$ python -q
>>> import numpy as np
>>> import numpy.linalg as la
>>> np.set_printoptions(precision=1, suppress=True, linewidth=160)
>>> def rnd(a):
...     return np.round(a, 1) + 0
... 
>>> m1 = np.loadtxt("w.csv", delimiter=",")
>>> m1
array([[5., 4., 0., 0., 0., 0.],
       [4., 5., 0., 0., 0., 0.],
       [0., 0., 5., 4., 4., 4.],
       [0., 0., 4., 5., 4., 4.],
       [0., 0., 4., 4., 5., 4.],
       [0., 0., 4., 4., 4., 5.]])
>>> # symmetric, so the eigenvalues are real
>>> print(rnd(np.sort(la.eigvals(m1).real)))
[ 1.  1.  1.  1.  9. 17.]
>>> (m1 != 0).astype(int)
array([[1, 1, 0, 0, 0, 0],
       [1, 1, 0, 0, 0, 0],
       [0, 0, 1, 1, 1, 1],
       [0, 0, 1, 1, 1, 1],
       [0, 0, 1, 1, 1, 1],
       [0, 0, 1, 1, 1, 1]])
>>> rnd(la.det(m1))
np.float64(153.0)
>>> (la.matrix_power((m1 != 0) + (m1.T != 0) + np.eye(6), 6) > 0).astype(int)
array([[1, 1, 0, 0, 0, 0],
       [1, 1, 0, 0, 0, 0],
       [0, 0, 1, 1, 1, 1],
       [0, 0, 1, 1, 1, 1],
       [0, 0, 1, 1, 1, 1],
       [0, 0, 1, 1, 1, 1]])
>>> u = np.array([3, 1])
>>> np.array([np.convolve(row, u, "same") for row in m1])
array([[15., 17.,  4.,  0.,  0.,  0.],
       [12., 19.,  5.,  0.,  0.,  0.],
       [ 0.,  0., 15., 17., 16., 16.],
       [ 0.,  0., 12., 19., 17., 16.],
       [ 0.,  0., 12., 16., 19., 17.],
       [ 0.,  0., 12., 16., 16., 19.]])
>>> np.convolve(m1[0], u)
array([15., 17.,  4.,  0.,  0.,  0.,  0.])
>>> Y = np.array([[1.3, 0.4],
...     [1.1, -0.2],
...     [-1.0, 0.1],
...     [1.1, 0.9],
...     [0.7, 0.0],
...     [-2.1, 0.4],
...     [0.3, -0.3],
...     [-0.3, 0.0],
...     [-0.1, 0.8],
...     [-1.0, 1.0],
...     [-0.4, 1.2]])
>>> cent = np.array([[-0.3, -1.2, -1.7, -0.3, 0.2, 3.1, 1.6, -1.2, -1.8],
...     [-1.2, -1.2, 0.7, 0.6, 0.7, 0.8, -0.5, -0.1, 1.5]])
>>> X = Y @ cent
>>> rnd(X)
array([[-0.9, -2. , -1.9, -0.2,  0.5,  4.4,  1.9, -1.6, -1.7],
       [-0.1, -1.1, -2. , -0.4,  0.1,  3.3,  1.9, -1.3, -2.3],
       [ 0.2,  1.1,  1.8,  0.4, -0.1, -3. , -1.6,  1.2,  2. ],
       [-1.4, -2.4, -1.2,  0.2,  0.8,  4.1,  1.3, -1.4, -0.6],
       [-0.2, -0.8, -1.2, -0.2,  0.1,  2.2,  1.1, -0.8, -1.3],
       [ 0.2,  2. ,  3.8,  0.9, -0.1, -6.2, -3.6,  2.5,  4.4],
       [ 0.3,  0. , -0.7, -0.3, -0.2,  0.7,  0.6, -0.3, -1. ],
       [ 0.1,  0.4,  0.5,  0.1, -0.1, -0.9, -0.5,  0.4,  0.5],
       [-0.9, -0.8,  0.7,  0.5,  0.5,  0.3, -0.6,  0. ,  1.4],
       [-0.9,  0. ,  2.4,  0.9,  0.5, -2.3, -2.1,  1.1,  3.3],
       [-1.3, -1. ,  1.5,  0.8,  0.8, -0.3, -1.2,  0.4,  2.5]])
>>> vals, evecs = la.eigh(m1)
>>> vec = np.array([9, 9, 0, 0, 9, 9])
>>> rnd(evecs * np.maximum(vals, 0) @ evecs.T)
array([[5., 4., 0., 0., 0., 0.],
       [4., 5., 0., 0., 0., 0.],
       [0., 0., 5., 4., 4., 4.],
       [0., 0., 4., 5., 4., 4.],
       [0., 0., 4., 4., 5., 4.],
       [0., 0., 4., 4., 4., 5.]])
>>> np.abs(m1).sum(axis=1).max(), rnd(np.abs(vals).max())
(np.float64(17.0), np.float64(17.0))
>>> print(rnd(la.eigvalsh(m1[1:, 1:])))
[ 1.  1.  1.  5. 17.]
>>> vec = np.array([3, 0, 4, 5, 0, 1])
>>> target = m1 @ vec
>>> target
array([15., 12., 44., 45., 40., 41.])
>>> rnd(la.solve(m1, target))
array([3., 0., 4., 5., 0., 1.])
>>> feats = np.load("m.npy")
>>> feats
array([[0, 0, 4, 4, 0],
       [0, 0, 0, 0, 0],
       [0, 0, 4, 4, 0],
       [0, 0, 0, 0, 0],
       [0, 0, 0, 0, 0],
       [0, 0, 2, 2, 0]])
>>> np.abs(np.diag(la.qr(feats)[1])) > 1e-9
array([False, False,  True, False, False])
>>> print([round(float(x), 1) for x in la.svd(feats, compute_uv=False)[:3]])
[8.5, 0.0, 0.0]
>>> rnd(la.norm(feats, 2) / la.norm(feats))
np.float64(1.0)
>>> theta = np.radians(60)
>>> Rm = np.eye(5)
>>> Rm[3, 3] = Rm[4, 4] = np.cos(theta)
>>> Rm[3, 4], Rm[4, 3] = -np.sin(theta), np.sin(theta)
>>> rnd(Rm)
array([[ 1. ,  0. ,  0. ,  0. ,  0. ],
       [ 0. ,  1. ,  0. ,  0. ,  0. ],
       [ 0. ,  0. ,  1. ,  0. ,  0. ],
       [ 0. ,  0. ,  0. ,  0.5, -0.9],
       [ 0. ,  0. ,  0. ,  0.9,  0.5]])
>>> Y = feats @ Rm.T
>>> print(rnd(Y))
[[0.  0.  4.  2.  3.5]
 [0.  0.  0.  0.  0. ]
 [0.  0.  4.  2.  3.5]
 [0.  0.  0.  0.  0. ]
 [0.  0.  0.  0.  0. ]
 [0.  0.  2.  1.  1.7]]
>>> np.allclose(la.norm(feats, axis=1), la.norm(Y, axis=1))
True
>>> rnd(la.det(Rm)), np.trace(Rm)
(np.float64(1.0), np.float64(4.0))
>>> E = np.load("run11.npy")
>>> rnd(E)
array([[-0.5,  0. ,  0. ,  0. ,  0. ,  0. ,  0. ,  0. ,  0. ,  0. ,  0.9,  0. ],
       [ 0. ,  1. ,  0. ,  0. ,  0. ,  0. ,  0. ,  0. ,  0. ,  0. ,  0. ,  0. ],
       [ 0. ,  0. ,  1. ,  0. ,  0. ,  0. ,  0. ,  0. ,  0. ,  0. ,  0. ,  0. ],
       [ 0. ,  0. ,  0. ,  1. ,  0. ,  0. ,  0. ,  0. ,  0. ,  0. ,  0. ,  0. ],
       [ 0. ,  0. ,  0. ,  0. ,  1. ,  0. ,  0. ,  0. ,  0. ,  0. ,  0. ,  0. ],
       [ 0. ,  0. ,  0. ,  0. ,  0. ,  1. ,  0. ,  0. ,  0. ,  0. ,  0. ,  0. ],
       [ 0. ,  0. ,  0. ,  0. ,  0. ,  0. ,  1. ,  0. ,  0. ,  0. ,  0. ,  0. ],
       [ 0. ,  0. ,  0. ,  0. ,  0. ,  0. ,  0. ,  1. ,  0. ,  0. ,  0. ,  0. ],
       [ 0. ,  0. ,  0. ,  0. ,  0. ,  0. ,  0. ,  0. ,  1. ,  0. ,  0. ,  0. ],
       [ 0. ,  0. ,  0. ,  0. ,  0. ,  0. ,  0. ,  0. ,  0. ,  1. ,  0. ,  0. ],
       [-0.9,  0. ,  0. ,  0. ,  0. ,  0. ,  0. ,  0. ,  0. ,  0. , -0.5,  0. ],
       [ 0. ,  0. ,  0. ,  0. ,  0. ,  0. ,  0. ,  0. ,  0. ,  0. ,  0. ,  1. ]])
>>> # columns are unit length and at right angles
>>> Y = np.array([[-2, -3, 2],
...     [1, 1, 4],
...     [-3, 1, -5],
...     [4, 1, 1],
...     [-4, -4, 1],
...     [5, 2, 5],
...     [5, 0, 0],
...     [-1, -5, -1],
...     [4, 5, -2],
...     [2, 3, 3],
...     [-1, -2, 0],
...     [-3, 1, 5]])
>>> la.matrix_rank(np.vstack([E, Y.T]))
np.int64(12)
>>> print(rnd(np.einsum("ik,kj->ji", E, Y)))
[[ 0.1  1.  -3.   4.  -4.   5.   5.  -1.   4.   2.   2.2 -3. ]
 [-0.2  1.   1.   1.  -4.   2.   0.  -5.   5.   3.   3.6  1. ]
 [-1.   4.  -5.   1.   1.   5.   0.  -1.  -2.   3.  -1.7  5. ]]
>>> rnd(np.einsum("ij->j", E))
array([-1.4,  1. ,  1. ,  1. ,  1. ,  1. ,  1. ,  1. ,  1. ,  1. ,  0.4,  1. ])
>>> rnd(Y.T @ E.T)
array([[ 0.1,  1. , -3. ,  4. , -4. ,  5. ,  5. , -1. ,  4. ,  2. ,  2.2, -3. ],
       [-0.2,  1. ,  1. ,  1. , -4. ,  2. ,  0. , -5. ,  5. ,  3. ,  3.6,  1. ],
       [-1. ,  4. , -5. ,  1. ,  1. ,  5. ,  0. , -1. , -2. ,  3. , -1.7,  5. ]])
>>> np.vstack([E, Y.T]).shape
(15, 12)
>>> print(rnd(np.einsum("ik,kj->ij", E, Y)))
[[ 0.1 -0.2 -1. ]
 [ 1.   1.   4. ]
 [-3.   1.  -5. ]
 [ 4.   1.   1. ]
 [-4.  -4.   1. ]
 [ 5.   2.   5. ]
 [ 5.   0.   0. ]
 [-1.  -5.  -1. ]
 [ 4.   5.  -2. ]
 [ 2.   3.   3. ]
 [ 2.2  3.6 -1.7]
 [-3.   1.   5. ]]
>>> rng = np.random.default_rng(844560)
>>> W0 = np.eye(11, dtype=int)[rng.permutation(11)]
>>> W0
array([[0, 0, 0, 1, 0, 0, 0, 0, 0, 0, 0],
       [0, 0, 0, 0, 0, 0, 0, 0, 0, 0, 1],
       [0, 0, 0, 0, 0, 0, 0, 0, 1, 0, 0],
       [0, 0, 0, 0, 0, 0, 1, 0, 0, 0, 0],
       [0, 0, 0, 0, 1, 0, 0, 0, 0, 0, 0],
       [0, 0, 0, 0, 0, 0, 0, 0, 0, 1, 0],
       [0, 0, 0, 0, 0, 1, 0, 0, 0, 0, 0],
       [0, 0, 0, 0, 0, 0, 0, 1, 0, 0, 0],
       [0, 1, 0, 0, 0, 0, 0, 0, 0, 0, 0],
       [0, 0, 1, 0, 0, 0, 0, 0, 0, 0, 0],
       [1, 0, 0, 0, 0, 0, 0, 0, 0, 0, 0]])
>>> rnd(la.pinv(W0))
array([[0., 0., 0., 0., 0., 0., 0., 0., 0., 0., 1.],
       [0., 0., 0., 0., 0., 0., 0., 0., 1., 0., 0.],
       [0., 0., 0., 0., 0., 0., 0., 0., 0., 1., 0.],
       [1., 0., 0., 0., 0., 0., 0., 0., 0., 0., 0.],
       [0., 0., 0., 0., 1., 0., 0., 0., 0., 0., 0.],
       [0., 0., 0., 0., 0., 0., 1., 0., 0., 0., 0.],
       [0., 0., 0., 1., 0., 0., 0., 0., 0., 0., 0.],
       [0., 0., 0., 0., 0., 0., 0., 1., 0., 0., 0.],
       [0., 0., 1., 0., 0., 0., 0., 0., 0., 0., 0.],
       [0., 0., 0., 0., 0., 1., 0., 0., 0., 0., 0.],
       [0., 1., 0., 0., 0., 0., 0., 0., 0., 0., 0.]])
>>> arr = np.array([[2, 0, 2, 2, 0, 1],
...     [0, 0, 0, 0, 1, 2],
...     [1, 2, 1, 2, 0, 2],
...     [1, 2, 1, 2, 1, 2],
...     [2, 0, 1, 1, 2, 0]])
>>> arr[-1] = arr[0] + -1 * arr[1]
>>> arr
array([[ 2,  0,  2,  2,  0,  1],
       [ 0,  0,  0,  0,  1,  2],
       [ 1,  2,  1,  2,  0,  2],
       [ 1,  2,  1,  2,  1,  2],
       [ 2,  0,  2,  2, -1, -1]])
>>> # rows and columns are dependent
>>> z = rng.permutation(11)
>>> z
array([ 4,  0,  6,  8,  7,  9,  1, 10,  5,  3,  2])
>>> Y = W0[z][:, z]
>>> Y
array([[1, 0, 0, 0, 0, 0, 0, 0, 0, 0, 0],
       [0, 0, 0, 0, 0, 0, 0, 0, 0, 1, 0],
       [0, 0, 0, 0, 0, 0, 0, 0, 1, 0, 0],
       [0, 0, 0, 0, 0, 0, 1, 0, 0, 0, 0],
       [0, 0, 0, 0, 1, 0, 0, 0, 0, 0, 0],
       [0, 0, 0, 0, 0, 0, 0, 0, 0, 0, 1],
       [0, 0, 0, 0, 0, 0, 0, 1, 0, 0, 0],
       [0, 1, 0, 0, 0, 0, 0, 0, 0, 0, 0],
       [0, 0, 0, 0, 0, 1, 0, 0, 0, 0, 0],
       [0, 0, 1, 0, 0, 0, 0, 0, 0, 0, 0],
       [0, 0, 0, 1, 0, 0, 0, 0, 0, 0, 0]])
>>> rnd(np.sort(np.abs(la.eigvals(Y))))
array([1., 1., 1., 1., 1., 1., 1., 1., 1., 1., 1.])
